In [1]: import numpy as np

In [2]: np.set_printoptions(precision=1, suppress=True, linewidth=100, floatmode="fixed")

In [3]: def tidy(a):
   ...:     return np.round(a, 1) + 0
   ...: 

In [4]: X = np.abs(np.array([[1, 0, -1, 0], [-3, -3, 2, 3], [1, -1, 3, 1], [3, 1, 0, 1]])) + np.eye(4)

In [5]: X = X / X.sum(axis=1, keepdims=True)

In [6]: tidy(X)
Out[6]: 
array([[0.7, 0.0, 0.3, 0.0],
       [0.2, 0.3, 0.2, 0.2],
       [0.1, 0.1, 0.6, 0.1],
       [0.5, 0.2, 0.0, 0.3]])

In [7]: x = np.array([0, 1, 0, 2])

In [8]: y = X @ x

In [9]: beta, lr = np.zeros(4), 1 / np.linalg.norm(X, 2) ** 2

In [10]: for i in range(300):
    ...:     beta -= lr * X.T @ (X @ beta - y)
    ...:     if i % 50 == 0: print(i, round(np.linalg.norm(X @ beta - y), 1))
    ...: 
0 0.7
50 0.0
100 0.0
150 0.0
200 0.0
250 0.0

In [11]: tidy(beta)
Out[11]: array([0.0, 1.0, 0.0, 2.0])

In [12]: tidy(np.kron(np.eye(2, dtype=int), X))
Out[12]: 
array([[0.7, 0.0, 0.3, 0.0, 0.0, 0.0, 0.0, 0.0],
       [0.2, 0.3, 0.2, 0.2, 0.0, 0.0, 0.0, 0.0],
       [0.1, 0.1, 0.6, 0.1, 0.0, 0.0, 0.0, 0.0],
       [0.5, 0.2, 0.0, 0.3, 0.0, 0.0, 0.0, 0.0],
       [0.0, 0.0, 0.0, 0.0, 0.7, 0.0, 0.3, 0.0],
       [0.0, 0.0, 0.0, 0.0, 0.2, 0.3, 0.2, 0.2],
       [0.0, 0.0, 0.0, 0.0, 0.1, 0.1, 0.6, 0.1],
       [0.0, 0.0, 0.0, 0.0, 0.5, 0.2, 0.0, 0.3]])

In [13]: tidy(np.poly(X))
Out[13]: array([ 1.0, -1.9,  1.2, -0.3,  0.0])

In [14]: tidy(np.einsum("ij,ji->", X, X))
Out[14]: np.float64(1.2)

In [15]: tidy(np.einsum("ii->", X))
Out[15]: np.float64(1.9)

In [16]: tidy(np.linalg.det(X[::-1]))
Out[16]: np.float64(0.0)

In [17]: tidy(np.linalg.det(X.T))
Out[17]: np.float64(0.0)

In [18]: tidy(np.linalg.norm(X, axis=0))
Out[18]: array([0.9, 0.4, 0.7, 0.4])

In [19]: tidy(np.linalg.norm(X, 2))
Out[19]: np.float64(1.1)

In [20]: tidy(np.linalg.norm(X[2] - X[3]))
Out[20]: np.float64(0.7)

In [21]: np.linalg.norm(X, axis=1).argmax()
Out[21]: np.int64(0)

In [22]: tidy(np.linalg.norm(X, 1)), tidy(np.linalg.norm(X, np.inf))
Out[22]: (np.float64(1.6), np.float64(1.0))

In [23]: tidy(np.linalg.norm(X, axis=1))
Out[23]: array([0.7, 0.5, 0.6, 0.6])

In [24]: tidy(np.linalg.norm(X[2], 1)), tidy(np.linalg.norm(X[2], np.inf))
Out[24]: (np.float64(1.0), np.float64(0.6))

In [25]: tidy(X.reshape(2, -1))
Out[25]: 
array([[0.7, 0.0, 0.3, 0.0, 0.2, 0.3, 0.2, 0.2],
       [0.1, 0.1, 0.6, 0.1, 0.5, 0.2, 0.0, 0.3]])

In [26]: X.reshape(4, 5)
ValueError: cannot reshape array of size 16 into shape (4,5)


In [27]: blk = X.reshape(4, 2, -1)

In [28]: np.einsum("ihd,jhd->hij", blk, blk).shape
Out[28]: (2, 4, 4)

In [29]: tidy(blk.sum(axis=1))
Out[29]: 
array([[1.0, 0.0],
       [0.4, 0.6],
       [0.7, 0.3],
       [0.5, 0.5]])

In [30]: tidy(np.trace(X))
Out[30]: np.float64(1.9)

In [31]: tidy(np.linalg.det(X))
Out[31]: np.float64(0.0)

In [32]: tidy(X @ X)
Out[32]: 
array([[0.5, 0.0, 0.4, 0.0],
       [0.4, 0.2, 0.2, 0.2],
       [0.3, 0.2, 0.4, 0.2],
       [0.5, 0.1, 0.2, 0.2]])

In [33]: np.allclose(X @ X.T, X.T @ X)
Out[33]: False

In [34]: tidy(np.linalg.matrix_power(X, 4))
Out[34]: 
array([[0.4, 0.1, 0.4, 0.1],
       [0.4, 0.1, 0.3, 0.1],
       [0.4, 0.1, 0.3, 0.1],
       [0.4, 0.1, 0.4, 0.1]])

In [35]: np.allclose(X, X.T)
Out[35]: False

In [36]: m1 = np.load("run18.npy")

In [37]: m1
Out[37]: 
array([[0, 0, 1],
       [0, 1, 0],
       [1, 0, 0]])

In [38]: # 2 blocks once reordered

In [39]: evals, vecs = np.linalg.eigh(m1)

In [40]: x = np.array([-2, -5, 3])

In [41]: tidy(vecs * np.maximum(evals, 0) @ vecs.T)
Out[41]: 
array([[0.5, 0.0, 0.5],
       [0.0, 1.0, 0.0],
       [0.5, 0.0, 0.5]])

In [42]: tidy(x @ m1 @ x / (x @ x)), evals[0], evals[-1]
Out[42]: (np.float64(0.3), np.float64(-1.0), np.float64(1.0))

In [43]: tidy(np.linalg.eigvalsh(m1[1:, 1:]))
Out[43]: array([0.0, 1.0])
